$ python3 -q
>>> import numpy as np
>>> np.set_printoptions(suppress=True, linewidth=200)
>>> E = np.load("block15.npy")
>>> print(E)
[[1.005 0.074]
 [0.074 1.995]]
>>> out = np.linalg.inv(E)
>>> print(np.round(np.linalg.cond(E), 3))
2.002
>>> print((np.abs(out) > 1e-9).astype(int))
[[1 1]
 [1 1]]
>>> print(np.round(E @ out, 3) + 0)
[[1. 0.]
 [0. 1.]]
>>> print(np.round(np.linalg.det(E) * out, 3))
[[ 1.995 -0.074]
 [-0.074  1.005]]
>>> print(np.allclose(out, E.T))
False
>>> F = np.loadtxt("w.csv", delimiter=",")
>>> print(F)
[[2. 2. 2.]
 [2. 4. 4.]
 [2. 4. 6.]]
>>> x = np.array([2, -1, -1])
>>> y = F @ x
>>> print(y)
[ 0. -4. -6.]
>>> print(np.round(np.linalg.solve(F, y + F[:, 1]), 3))
[ 2.  0. -1.]
>>> print(np.round(np.linalg.solve(F, F[:, 0]), 3))
[1. 0. 0.]
>>> print(np.round(np.linalg.solve(F.T, F[2]), 3))
[0. 0. 1.]
>>> def softmax(z):
...     e = np.exp(z - z.max(axis=-1, keepdims=True))
...     return e / e.sum(axis=-1, keepdims=True)
... 
>>> print(np.round(softmax(E[0] + -3), 3))
[0.717 0.283]
>>> print(np.round(softmax(10 * E[0]), 3) + 0)
[1. 0.]
>>> print(np.round(softmax(E).sum(axis=1), 3))
[1. 1.]
>>> print(np.round(softmax(E[0]), 3))
[0.717 0.283]
>>> scores = E @ E.T / np.sqrt(2)
>>> print(softmax(scores).round(6).argmax(axis=1))
[0 1]
>>> print(np.round(softmax(scores)[0] @ E, 3))
[0.667 0.772]
>>> vals, evecs = np.linalg.eig(F)
>>> print(np.round(np.sort(np.linalg.eigvals(F.T)), 3))
[ 0.616  1.286 10.098]
>>> print(np.round(np.sort(np.linalg.eigvals(np.linalg.inv(F))), 3))
[0.099 0.777 1.623]
>>> print(round(np.prod(vals), 3))
8.0
>>> print(np.round(F @ evecs[:, 0] - vals[0] * evecs[:, 0], 3) + 0)
[0. 0. 0.]
>>> print(np.round(np.sort(np.linalg.eigvals(F @ F)), 3))
[  0.379   1.654 101.966]
>>> feats = np.load("data.npy")
>>> print(feats)
[[-1  0  0  0]
 [ 0  9  3 -4]
 [ 0  1 -7 -8]
 [ 0 -6  9 -4]]
>>> # 2 groups of indices that never mix
>>> rng = np.random.default_rng(77)
>>> idx = rng.permutation(4)
>>> print(idx)
[0 3 2 1]
>>> out = feats[idx][:, idx]
>>> print(np.diag(out))
[-1 -4 -7  9]
>>> print(np.trace(out))
-3
>>> print(out)
[[-1  0  0  0]
 [ 0 -4  9 -6]
 [ 0 -8 -7  1]
 [ 0 -4  3  9]]
